In [1]: import numpy as np

In [2]: np.set_printoptions(precision=1, suppress=True, linewidth=100)

In [3]: J = np.load("out17.npy")

In [4]: J.round(1) + 0
Out[4]: 
array([[ 0.4,  0.1,  0.2,  0.4, -0.1],
       [ 0.1,  0. ,  0. ,  0.1,  0. ],
       [ 0.2,  0. ,  0.1,  0.2,  0. ],
       [ 0.4,  0.1,  0.2,  0.4, -0.1],
       [-0.1,  0. ,  0. , -0.1,  0. ]])

In [5]: np.einsum("ii->", J)
Out[5]: np.float64(1.0)

In [6]: np.round(np.linalg.det(2 * J), 1), np.round(np.linalg.det(J), 1)
Out[6]: (np.float64(0.0), np.float64(0.0))

In [7]: np.unique(J.round(6), axis=0).shape
Out[7]: (4, 5)

In [8]: np.linalg.lstsq(J[:-1].T, J[-1])[2]
Out[8]: np.int32(1)

In [9]: np.abs(np.diag(np.linalg.qr(J)[1])) > 1e-9
Out[9]: array([ True, False, False, False, False])

In [10]: rk = np.linalg.matrix_rank(J)

In [11]: rk
Out[11]: np.int64(1)

In [12]: ns = np.linalg.svd(J)[2][rk:].T

In [13]: [int(np.linalg.matrix_rank(J[:, :j + 1])) for j in range(5)]
Out[13]: [1, 1, 1, 1, 1]

In [14]: [int(np.linalg.matrix_rank(J[:i])) for i in range(1, len(J) + 1)]
Out[14]: [1, 1, 1, 1, 1]

In [15]: np.linalg.matrix_rank(J.T @ J), np.linalg.matrix_rank(J @ J.T)
Out[15]: (np.int64(1), np.int64(1))

In [16]: np.round(J @ ns, 1) + 0
Out[16]: 
array([[0., 0., 0., 0.],
       [0., 0., 0., 0.],
       [0., 0., 0., 0.],
       [0., 0., 0., 0.],
       [0., 0., 0., 0.]])

In [17]: print(ns.shape)
(5, 4)
